$ python -q
>>> import numpy as np
>>> from numpy import linalg as LA
>>> np.set_printoptions(precision=2, suppress=True, linewidth=120, legacy="1.25")
>>> W0 = np.loadtxt("w.csv", delimiter=",")
>>> W0
array([[0.25, 0.25, 0.25, 0.25, 0.  , 0.  , 0.  , 0.  ],
       [0.  , 1.  , 0.  , 0.  , 0.  , 0.  , 0.  , 0.  ],
       [0.  , 0.25, 0.25, 0.  , 0.  , 0.25, 0.  , 0.25],
       [0.33, 0.  , 0.  , 0.33, 0.33, 0.  , 0.  , 0.  ],
       [0.  , 0.5 , 0.  , 0.  , 0.5 , 0.  , 0.  , 0.  ],
       [0.17, 0.17, 0.  , 0.17, 0.  , 0.17, 0.17, 0.17],
       [0.17, 0.17, 0.  , 0.17, 0.  , 0.17, 0.33, 0.  ],
       [0.2 , 0.2 , 0.2 , 0.  , 0.  , 0.  , 0.2 , 0.2 ]])
>>> # rows sum to 1
>>> B = W0 / LA.norm(W0, axis=1, keepdims=True)
>>> gram = B @ B.T
>>> (gram - 2 * np.eye(8)).round(6).argmax(axis=1)
array([7, 4, 7, 0, 1, 6, 5, 5])
>>> np.argwhere(np.triu(np.abs(gram) > 0.95, 1))
array([], shape=(0, 2), dtype=int64)
>>> round(np.degrees(np.arccos(np.clip(gram[2, 0], -1, 1))), 2)
60.0
>>> W0 @ np.ones(8)
array([1., 1., 1., 1., 1., 1., 1., 1.])
>>> np.sort(np.abs(LA.eigvals(W0)))[::-1]
array([1.  , 0.75, 0.5 , 0.41, 0.41, 0.2 , 0.2 , 0.02])
>>> p = np.eye(8)[3]
>>> for _ in range(6):
...     p = p @ W0
...     print(p.round(2))
... 
[0.33 0.   0.   0.33 0.33 0.   0.   0.  ]
[0.19 0.25 0.08 0.19 0.28 0.   0.   0.  ]
[0.11 0.46 0.07 0.11 0.2  0.02 0.   0.02]
[0.07 0.61 0.05 0.07 0.14 0.02 0.01 0.02]
[0.05 0.72 0.04 0.05 0.09 0.02 0.01 0.02]
[0.04 0.8  0.03 0.03 0.06 0.01 0.01 0.02]
>>> B = W0 / np.sqrt((W0 ** 2).mean(axis=1, keepdims=True))
>>> W0 - W0.mean(axis=1, keepdims=True)
array([[ 0.12,  0.12,  0.12,  0.12, -0.12, -0.12, -0.12, -0.12],
       [-0.12,  0.88, -0.12, -0.12, -0.12, -0.12, -0.12, -0.12],
       [-0.12,  0.12,  0.12, -0.12, -0.12,  0.12, -0.12,  0.12],
       [ 0.21, -0.12, -0.12,  0.21,  0.21, -0.12, -0.12, -0.12],
       [-0.12,  0.38, -0.12, -0.12,  0.38, -0.12, -0.12, -0.12],
       [ 0.04,  0.04, -0.12,  0.04, -0.12,  0.04,  0.04,  0.04],
       [ 0.04,  0.04, -0.12,  0.04, -0.12,  0.04,  0.21, -0.12],
       [ 0.08,  0.08,  0.08, -0.12, -0.12, -0.12,  0.08,  0.08]])
>>> J = np.load("sample18.npy")
>>> J
array([[11.37,  6.25,  0.1 , 17.24],
       [10.89,  4.43,  0.81, 15.02],
       [ 9.85,  6.11, -1.23, 14.58],
       [10.02,  3.44, -0.83, 15.84],
       [ 7.97,  3.55, -0.85, 15.24],
       [ 8.5 ,  4.89, -2.18, 14.34],
       [ 9.44,  5.36,  0.91, 14.08],
       [10.55,  4.29, -0.92, 14.67],
       [10.91,  6.41,  1.86, 14.65],
       [11.94,  5.82, -0.26, 16.34],
       [10.86,  5.02,  0.59, 15.41],
       [10.08,  4.85, -1.22, 11.34],
       [10.37,  5.06, -1.42, 12.65],
       [10.73,  5.29, -1.22, 12.63],
       [ 9.6 ,  3.33,  0.24, 15.12],
       [ 9.92,  4.57, -1.58, 13.83],
       [11.22,  5.51, -0.17, 13.35],
       [10.89,  4.66, -1.51, 15.21],
       [ 8.21,  4.57,  0.79, 14.49],
       [ 8.81,  3.9 ,  0.86, 15.07],
       [10.59,  4.29, -0.7 , 15.48],
       [ 9.33,  5.44, -1.05, 15.47],
       [ 9.28,  5.06, -0.58, 14.49],
       [10.58,  6.22,  1.57, 14.03],
       [ 9.35,  5.43, -0.09, 15.65],
       [10.16,  4.84, -0.21, 15.6 ],
       [11.56,  5.27,  0.65, 13.96],
       [ 9.66,  3.92,  0.  , 14.72],
       [12.49,  4.91,  1.15, 14.22],
       [ 8.91,  3.86, -0.39, 14.41],
       [10.33,  6.06, -0.51, 17.75],
       [ 9.84,  4.44,  0.75, 13.74],
       [10.86,  4.86,  0.7 , 16.43],
       [10.01,  5.45, -0.44, 12.97],
       [ 9.23,  3.65, -0.15, 15.12],
       [ 9.89,  7.31, -0.38, 15.3 ]])
>>> B = np.array([[6, -9],
...     [-4, -6],
...     [-5, 0],
...     [-7, 9],
...     [8, -2],
...     [-9, -2],
...     [7, -9],
...     [-2, 9]])
>>> LA.matrix_rank(W0 @ B)
2
>>> np.round(B.T @ W0.T, 2) + 0
array([[-2.5 , -4.  , -5.  ,  2.33,  2.  , -1.5 ,  0.  ,  0.4 ],
       [-1.5 , -6.  ,  0.25, -0.67, -4.  , -1.33, -4.33, -3.  ]])
>>> np.round(np.einsum("ik,kj->ji", W0, B), 2) + 0
array([[-2.5 , -4.  , -5.  ,  2.33,  2.  , -1.5 ,  0.  ,  0.4 ],
       [-1.5 , -6.  ,  0.25, -0.67, -4.  , -1.33, -4.33, -3.  ]])
>>> np.vstack([W0, B.T]).shape
(10, 8)
>>> Ac = J - J.mean(axis=0)
>>> V = LA.svd(Ac)[2][:1]
>>> B = Ac - Ac @ V.T @ V
>>> B.std(axis=0)
array([0.9 , 0.84, 0.84, 0.59])
>>> LA.norm(B, axis=1).round(6).argmax()
28
>>> round(float(LA.norm(B) / LA.norm(Ac)), 2)
0.78
>>> np.diag(V.T @ V)
array([0.11, 0.06, 0.1 , 0.72])
>>> left, sv, Vh = LA.svd(J)
>>> np.argmax(sv[:-1] / (sv[1:] + 1e-6)) + 1
1
>>> sv
array([111.53,   6.81,   5.59,   4.51])
>>> B = left[:, :1] @ np.diag(sv[:1]) @ Vh[:1]
>>> LA.matrix_rank(B)
1
>>> round(LA.norm(J - B, 2), 2), round(sv[1], 2)
(6.81, 6.81)
>>> F = np.load("layer0.npy")
>>> F
array([[ 8.,  3.,  0.,  3.,  4.,  5.,  4.,  2.,  5.],
       [ 0.,  2., -4.,  6.,  8., -8.,  7.,  0., -3.],
       [ 0.,  7.,  5., -7., -8., -3.,  3.,  2.,  8.],
       [ 0.,  6., -3.,  4.,  4., -3., -9.,  3., -5.],
       [ 0.,  0., -4., -2., -7.,  0.,  5.,  4.,  7.],
       [ 0.,  2.,  6.,  3.,  9., -4., -1.,  4., -8.],
       [ 0., -3.,  9.,  7.,  0.,  3.,  8., -4., -1.],
       [ 0., -2.,  7.,  3., -4., -3.,  5.,  5., -3.],
       [ 0., -8.,  1.,  6.,  9., -6., -7., -1.,  1.]])
>>> B = F / LA.norm(F, axis=1, keepdims=True)
>>> gram = B @ B.T
>>> gram
array([[ 1.  ,  0.14,  0.04, -0.13,  0.18, -0.03,  0.23, -0.08, -0.12],
       [ 0.14,  1.  , -0.35,  0.25, -0.19,  0.51,  0.15,  0.12,  0.33],
       [ 0.04, -0.35,  1.  , -0.36,  0.62, -0.39, -0.1 ,  0.21, -0.6 ],
       [-0.13,  0.25, -0.36,  1.  , -0.51,  0.54, -0.49, -0.25,  0.35],
       [ 0.18, -0.19,  0.62, -0.51,  1.  , -0.73, -0.17,  0.12, -0.54],
       [-0.03,  0.51, -0.39,  0.54, -0.73,  1.  ,  0.18,  0.34,  0.44],
       [ 0.23,  0.15, -0.1 , -0.49, -0.17,  0.18,  1.  ,  0.57,  0.02],
       [-0.08,  0.12,  0.21, -0.25,  0.12,  0.34,  0.57,  1.  , -0.1 ],
       [-0.12,  0.33, -0.6 ,  0.35, -0.54,  0.44,  0.02, -0.1 ,  1.  ]])
>>> (np.abs(gram) > 0.9).astype(int)
array([[1, 0, 0, 0, 0, 0, 0, 0, 0],
       [0, 1, 0, 0, 0, 0, 0, 0, 0],
       [0, 0, 1, 0, 0, 0, 0, 0, 0],
       [0, 0, 0, 1, 0, 0, 0, 0, 0],
       [0, 0, 0, 0, 1, 0, 0, 0, 0],
       [0, 0, 0, 0, 0, 1, 0, 0, 0],
       [0, 0, 0, 0, 0, 0, 1, 0, 0],
       [0, 0, 0, 0, 0, 0, 0, 1, 0],
       [0, 0, 0, 0, 0, 0, 0, 0, 1]])
>>> LA.norm(B, axis=1)
array([1., 1., 1., 1., 1., 1., 1., 1., 1.])
>>> def softmax(z):
...     e = np.exp(z - z.max(axis=-1, keepdims=True))
...     return e / e.sum(axis=-1, keepdims=True)
... 
>>> np.round(softmax(F[0]), 2) + 0
array([0.87, 0.01, 0.  , 0.01, 0.02, 0.04, 0.02, 0.  , 0.04])
>>> scores = F @ F.T / np.sqrt(9)
>>> np.round(softmax(scores), 2) + 0
array([[1., 0., 0., 0., 0., 0., 0., 0., 0.],
       [0., 1., 0., 0., 0., 0., 0., 0., 0.],
       [0., 0., 1., 0., 0., 0., 0., 0., 0.],
       [0., 0., 0., 1., 0., 0., 0., 0., 0.],
       [0., 0., 0., 0., 1., 0., 0., 0., 0.],
       [0., 0., 0., 0., 0., 1., 0., 0., 0.],
       [0., 0., 0., 0., 0., 0., 1., 0., 0.],
       [0., 0., 0., 0., 0., 0., 0., 1., 0.],
       [0., 0., 0., 0., 0., 0., 0., 0., 1.]])
>>> np.round(softmax(scores)[0] @ F, 2) + 0
array([8., 3., 0., 3., 4., 5., 4., 2., 5.])
>>> rng = np.random.default_rng(75937)
>>> B = F + rng.integers(-2, 3, (9, 8)) @ rng.integers(-2, 3, (8, 9))
>>> B
array([[  6.,   3.,   7.,   5.,   1.,   1.,   7.,  -6.,   2.],
       [ -6., -11.,  -2.,  11.,   8., -15.,  13.,   3.,   1.],
       [ -4.,   9.,  14.,  -8., -10.,  -4.,   2.,   8.,   2.],
       [  3., -12., -17.,  13.,  11.,  -4.,  -6.,   4.,   2.],
       [  0.,  -5., -11.,   0.,  -4.,   4.,   8.,  -2.,   4.],
       [ -3.,   2.,  12.,  -2.,   1.,  -9.,   6.,  10.,  -4.],
       [  5.,  -5.,   2.,  11.,   6.,   5.,   5.,  -9.,   2.],
       [  6., -15.,  -9.,  13.,   1.,   4.,   6.,   6.,  -1.],
       [  2.,   1.,   0.,   8.,   0.,   3., -10.,   3.,   1.]])
>>> np.abs(B - F).sum(axis=1)
array([32., 46., 32., 63., 33., 44., 37., 61., 39.])
>>> K = np.array([[-3, 0, 3, -2, 2, 2, 2, 0],
...     [0, -3, 0, 3, -2, 2, 2, 2],
...     [2, 0, -3, 0, 3, -2, 2, 2],
...     [2, 2, 0, -3, 0, 3, -2, 2],
...     [2, 2, 2, 0, -3, 0, 3, -2],
...     [-2, 2, 2, 2, 0, -3, 0, 3],
...     [3, -2, 2, 2, 2, 0, -3, 0],
...     [0, 3, -2, 2, 2, 2, 0, -3]])
>>> K
array([[-3,  0,  3, -2,  2,  2,  2,  0],
       [ 0, -3,  0,  3, -2,  2,  2,  2],
       [ 2,  0, -3,  0,  3, -2,  2,  2],
       [ 2,  2,  0, -3,  0,  3, -2,  2],
       [ 2,  2,  2,  0, -3,  0,  3, -2],
       [-2,  2,  2,  2,  0, -3,  0,  3],
       [ 3, -2,  2,  2,  2,  0, -3,  0],
       [ 0,  3, -2,  2,  2,  2,  0, -3]])
>>> K @ np.ones(8)
array([4., 4., 4., 4., 4., 4., 4., 4.])
>>> np.fft.fft(K[0])
array([ 4.+0.j  , -5.+1.83j, -6.-4.j  , -5.+3.83j,  4.+0.j  , -5.-3.83j, -6.+4.j  , -5.-1.83j])
>>> np.sort(np.abs(np.fft.fft(K[0]))), np.sort(LA.svd(K, compute_uv=False))
(array([4.  , 4.  , 5.32, 5.32, 6.3 , 6.3 , 7.21, 7.21]), array([4.  , 4.  , 5.32, 5.32, 6.3 , 6.3 , 7.21, 7.21]))
>>> (K @ K)[0]
array([ 17,   0,  -6,  20,   1, -24,   4,   4])
>>> W = np.array([[0, 3, 3],
...     [0, 2, 1],
...     [0, 1, 3],
...     [1, 3, 0],
...     [3, 2, 0],
...     [1, 3, 0],
...     [0, 1, 0],
...     [0, 1, 3]])
>>> coef = np.array([2, 0, 0])
>>> H = np.maximum(K @ W + coef, 0)
>>> (H > 0).mean(axis=0)
array([0.88, 0.75, 0.75])
>>> LA.matrix_rank(H)
3
>>> C = np.array([[5, -1, 3], [1, 2, -3], [2, 4, -1]])
>>> H @ C
array([[ 40,  -8,  24],
       [ 20,  29, -27],
       [ 58,  17,   3],
       [ 48,  74, -38],
       [ 23,  46, -29],
       [ 27,  43,  -8],
       [ 90,  70, -25],
       [ 77,  22, -15]])
>>> W @ C
array([[  9,  18, -12],
       [  4,   8,  -7],
       [  7,  14,  -6],
       [  8,   5,  -6],
       [ 17,   1,   3],
       [  8,   5,  -6],
       [  1,   2,  -3],
       [  7,  14,  -6]])
>>> B = LA.inv(K)
>>> round(LA.det(K) * LA.det(B), 2)
1.0
>>> np.round(K @ B, 2) + 0
array([[1., 0., 0., 0., 0., 0., 0., 0.],
       [0., 1., 0., 0., 0., 0., 0., 0.],
       [0., 0., 1., 0., 0., 0., 0., 0.],
       [0., 0., 0., 1., 0., 0., 0., 0.],
       [0., 0., 0., 0., 1., 0., 0., 0.],
       [0., 0., 0., 0., 0., 1., 0., 0.],
       [0., 0., 0., 0., 0., 0., 1., 0.],
       [0., 0., 0., 0., 0., 0., 0., 1.]])
>>> (np.abs(B) > 1e-9).astype(int)
array([[1, 1, 1, 1, 1, 1, 1, 1],
       [1, 1, 1, 1, 1, 1, 1, 1],
       [1, 1, 1, 1, 1, 1, 1, 1],
       [1, 1, 1, 1, 1, 1, 1, 1],
       [1, 1, 1, 1, 1, 1, 1, 1],
       [1, 1, 1, 1, 1, 1, 1, 1],
       [1, 1, 1, 1, 1, 1, 1, 1],
       [1, 1, 1, 1, 1, 1, 1, 1]])
>>> LA.norm(K, axis=0)
array([5.83, 5.83, 5.83, 5.83, 5.83, 5.83, 5.83, 5.83])
>>> np.round(LA.norm(K, 2), 2)
7.21
>>> LA.norm(K, axis=1)
array([5.83, 5.83, 5.83, 5.83, 5.83, 5.83, 5.83, 5.83])
>>> round(LA.norm(K[5] - K[0]), 2)
8.0
>>> gram = K.T @ K
>>> gram
array([[34, -2, -9,  2,  0,  2, -9, -2],
       [-2, 34, -2, -9,  2,  0,  2, -9],
       [-9, -2, 34, -2, -9,  2,  0,  2],
       [ 2, -9, -2, 34, -2, -9,  2,  0],
       [ 0,  2, -9, -2, 34, -2, -9,  2],
       [ 2,  0,  2, -9, -2, 34, -2, -9],
       [-9,  2,  0,  2, -9, -2, 34, -2],
       [-2, -9,  2,  0,  2, -9, -2, 34]])
>>> (K @ K.T).shape
(8, 8)
>>> LA.eigvalsh(gram)[::-1]
array([52.  , 52.  , 39.66, 39.66, 28.34, 28.34, 16.  , 16.  ])
>>> m1 = np.loadtxt("mat.csv", delimiter=",")
>>> m1
array([[1. , 0. , 0. ],
       [0. , 1. , 0. ],
       [0.5, 0. , 0.5]])
>>> ev, V = LA.eig(m1)
>>> m1 @ V[:, 0] - ev[0] * V[:, 0]
array([0., 0., 0.])
>>> np.sort(LA.eigvals(m1 @ m1))
array([0.25, 1.  , 1.  ])
>>> x = np.array([-2, -3, -2])
>>> y = m1 @ x
>>> coef, lr = np.zeros(3), 1 / LA.norm(m1, 2) ** 2
>>> for i in range(60):
...     coef -= lr * m1.T @ (m1 @ coef - y)
...     if i % 10 == 0: print(i, round(LA.norm(m1 @ coef - y), 2))
... 
0 0.9
10 0.11
20 0.02
30 0.0
40 0.0
50 0.0
>>> round(float(LA.cond(m1)), 2)
2.62
>>> coef
array([-2., -3., -2.])
>>> np.prod(np.diag(m1)), np.round(LA.det(m1), 2)
(0.5, 0.5)
>>> left, sv, Vh = LA.svd(F, full_matrices=False)
>>> sv / sv[0]
array([1.  , 0.72, 0.55, 0.53, 0.44, 0.38, 0.29, 0.21, 0.07])
>>> np.allclose(left * sv @ Vh, F)
True
>>> np.round(Vh @ Vh.T, 2) + 0
array([[1., 0., 0., 0., 0., 0., 0., 0., 0.],
       [0., 1., 0., 0., 0., 0., 0., 0., 0.],
       [0., 0., 1., 0., 0., 0., 0., 0., 0.],
       [0., 0., 0., 1., 0., 0., 0., 0., 0.],
       [0., 0., 0., 0., 1., 0., 0., 0., 0.],
       [0., 0., 0., 0., 0., 1., 0., 0., 0.],
       [0., 0., 0., 0., 0., 0., 1., 0., 0.],
       [0., 0., 0., 0., 0., 0., 0., 1., 0.],
       [0., 0., 0., 0., 0., 0., 0., 0., 1.]])
>>> np.round(left.T @ F @ Vh.T, 2) + 0
array([[27.31,  0.  ,  0.  ,  0.  ,  0.  ,  0.  ,  0.  ,  0.  ,  0.  ],
       [ 0.  , 19.64,  0.  ,  0.  ,  0.  ,  0.  ,  0.  ,  0.  ,  0.  ],
       [ 0.  ,  0.  , 14.98,  0.  ,  0.  ,  0.  ,  0.  ,  0.  ,  0.  ],
       [ 0.  ,  0.  ,  0.  , 14.34,  0.  ,  0.  ,  0.  ,  0.  ,  0.  ],
       [ 0.  ,  0.  ,  0.  ,  0.  , 12.01,  0.  ,  0.  ,  0.  ,  0.  ],
       [ 0.  ,  0.  ,  0.  ,  0.  ,  0.  , 10.48,  0.  ,  0.  ,  0.  ],
       [ 0.  ,  0.  ,  0.  ,  0.  ,  0.  ,  0.  ,  7.85,  0.  ,  0.  ],
       [ 0.  ,  0.  ,  0.  ,  0.  ,  0.  ,  0.  ,  0.  ,  5.77,  0.  ],
       [ 0.  ,  0.  ,  0.  ,  0.  ,  0.  ,  0.  ,  0.  ,  0.  ,  1.86]])
>>> np.abs(left[:, 0]).round(6).argmax()
2
>>> sv
array([27.31, 19.64, 14.98, 14.34, 12.01, 10.48,  7.85,  5.77,  1.86])
